In [1]: import numpy as np

In [2]: from numpy import linalg as LA

In [3]: np.set_printoptions(precision=3, suppress=True, linewidth=120, sign=" ")

In [4]: def rnd(a):
   ...:     return np.round(a, 3) + 0
   ...: 

In [5]: K = np.load("case8.npy")

In [6]: K
Out[6]: 
array([[ 1.227, -0.963,  0.397],
       [ 1.   ,  0.5  , -1.7  ],
       [-0.2  ,  1.8  , -0.7  ],
       [ 1.4  , -1.5  ,  0.3  ]])

In [7]: proj = K @ LA.solve(K.T @ K, K.T)

In [8]: np.allclose(proj @ proj, proj)
Out[8]: True

In [9]: rnd(proj)
Out[9]: 
array([[ 0.592, -0.09 ,  0.18 ,  0.448],
       [-0.09 ,  0.98 ,  0.04 ,  0.099],
       [ 0.18 ,  0.04 ,  0.92 , -0.198],
       [ 0.448,  0.099, -0.198,  0.508]])

In [10]: print(rnd(proj @ K[:, 0]))
[ 1.227  1.    -0.2    1.4  ]

In [11]: w1 = np.array([[2, -3, -3, -1, 2, 3], [-1, -3, -2, -2, 1, 2], [0, 1, 2, -2, 0, 2]])

In [12]: coef = np.array([4, 1, 0, 5, 0, 3])

In [13]: H = np.maximum(K @ w1 + coef, 0)

In [14]: (H > 0).mean(axis=0)
Out[14]: array([ 1. ,  0.5,  0. ,  1. ,  1. ,  1. ])

In [15]: LA.matrix_rank(H)
Out[15]: np.int64(4)

In [16]: Z = np.array([[2, 1, 0],
    ...:     [0, 1, 1],
    ...:     [2, -1, 2],
    ...:     [-1, 0, 1],
    ...:     [-2, 1, -1],
    ...:     [0, -2, -1]])

In [17]: print(w1 @ Z)
[[ -5  -2 -15]
 [ -6  -5 -12]
 [  6  -5   1]]
